$ ipython --no-banner

In [1]: import numpy as np

In [2]: np.set_printoptions(precision=1, suppress=True, linewidth=140)

In [3]: tidy = lambda a: np.round(a, 1) + 0

In [4]: u = np.array([2, -2, -4, 2, -1, -1])

In [5]: M = np.array([np.roll(u, i) for i in range(6)])

In [6]: M
Out[6]: 
array([[ 2, -2, -4,  2, -1, -1],
       [-1,  2, -2, -4,  2, -1],
       [-1, -1,  2, -2, -4,  2],
       [ 2, -1, -1,  2, -2, -4],
       [-4,  2, -1, -1,  2, -2],
       [-2, -4,  2, -1, -1,  2]])

In [7]: Q, V = np.linalg.qr(M[:, :4])[0], np.linalg.qr(M[:, 4:])[0]

In [8]: sv = np.linalg.svd(Q.T @ V, compute_uv=False)

In [9]: tidy(np.degrees(np.arccos(sv.clip(0, 1))))
Out[9]: array([30.7, 57. ])

In [10]: tidy(sv)
Out[10]: array([0.9, 0.5])

In [11]: (sv > 0.9).sum()
Out[11]: np.int64(0)

In [12]: x0 = np.array([2, 1, 0, 1, 0, 1])

In [13]: rhs = M @ x0

In [14]: coef, lr = np.zeros(6), 1 / np.linalg.norm(M, 2) ** 2

In [15]: for i in range(6):
    ...:     coef -= lr * M.T @ (M @ coef - rhs)
    ...:     if i % 1 == 0: print(i, round(np.linalg.norm(M @ coef - rhs), 1))
    ...: 
0 7.1
1 5.5
2 4.3
3 3.3
4 2.6
5 2.0

In [16]: tidy(np.linalg.cond(M))
Out[16]: np.float64(4.1)

In [17]: tidy(coef)
Out[17]: array([1.8, 0.6, 0. , 0.9, 0. , 0.6])

In [18]: rng = np.random.default_rng(47)

In [19]: idx = rng.permutation(6)

In [20]: idx
Out[20]: array([5, 0, 2, 4, 1, 3])

In [21]: Y = M[idx][:, idx]

In [22]: np.diag(Y)
Out[22]: array([2, 2, 2, 2, 2, 2])

In [23]: np.allclose(Y, M)
Out[23]: False

In [24]: Y
Out[24]: 
array([[ 2, -2,  2, -1, -4, -1],
       [-1,  2, -4, -1, -2,  2],
       [ 2, -1,  2, -4, -1, -2],
       [-2, -4, -1,  2,  2, -1],
       [-1, -1, -2,  2,  2, -4],
       [-4,  2, -1, -2, -1,  2]])
